In [1]: import numpy as np

In [2]: from numpy import linalg as LA

In [3]: np.set_printoptions(suppress=True, linewidth=200)

In [4]: M = np.load("arr.npy")

In [5]: M
Out[5]: 
array([[-12, -12,  12, -12],
       [ -8,  -8,   8,  -8]])

In [6]: [round(float(x), 2) for x in LA.svd(M, compute_uv=False)[:3]]
Out[6]: [28.84, 0.0]

In [7]: np.argsort(-LA.norm(M, axis=0).round(6), kind="stable")[:3]
Out[7]: array([0, 1, 2])

In [8]: left, sigma, VT = LA.svd(M)

In [9]: vecs = VT[:(sigma > 1e-8).sum()]

In [10]: rng = np.random.default_rng(8999)

In [11]: vec = M[0] + 4 * M[1] + rng.integers(2) * np.eye(4)[2]

In [12]: vec
Out[12]: array([-44., -44.,  44., -44.])

In [13]: vecs.T @ vecs
Out[13]: 
array([[ 0.25,  0.25, -0.25,  0.25],
       [ 0.25,  0.25, -0.25,  0.25],
       [-0.25, -0.25,  0.25, -0.25],
       [ 0.25,  0.25, -0.25,  0.25]])

In [14]: np.round(LA.norm(vec - vecs.T @ vecs @ vec), 2)
Out[14]: np.float64(0.0)

In [15]: vec = np.array([1, 1, 2, -2])

In [16]: M @ (2 * vec)
Out[16]: array([48, 32])

In [17]: np.sign((M @ vec).round(6))
Out[17]: array([1, 1])

In [18]: (M * vec).sum(axis=1)
Out[18]: array([24, 16])

In [19]: M @ np.eye(4)[0]
Out[19]: array([-12.,  -8.])

In [20]: f = np.array([0, -1])

In [21]: E = np.array([np.roll(f, i) for i in range(2)])

In [22]: E
Out[22]: 
array([[ 0, -1],
       [-1,  0]])

In [23]: ev, vecs = LA.eigh(E)

In [24]: vec = np.array([0, 1])

In [25]: np.abs(E).sum(axis=1).max(), np.abs(ev).max()
Out[25]: (np.int64(1), np.float64(1.0))

In [26]: np.round(vecs * np.abs(ev) @ vecs.T, 2) + 0
Out[26]: 
array([[1., 0.],
       [0., 1.]])

In [27]: vec @ E @ vec / (vec @ vec), ev[0], ev[-1]
Out[27]: (np.float64(0.0), np.float64(-1.0), np.float64(1.0))

In [28]: vec @ E @ vec
Out[28]: np.int64(0)

In [29]: (np.sign(vecs[:, -1].round(6)) == np.sign(vecs[0, -1].round(6))).astype(int)
Out[29]: array([1, 0])
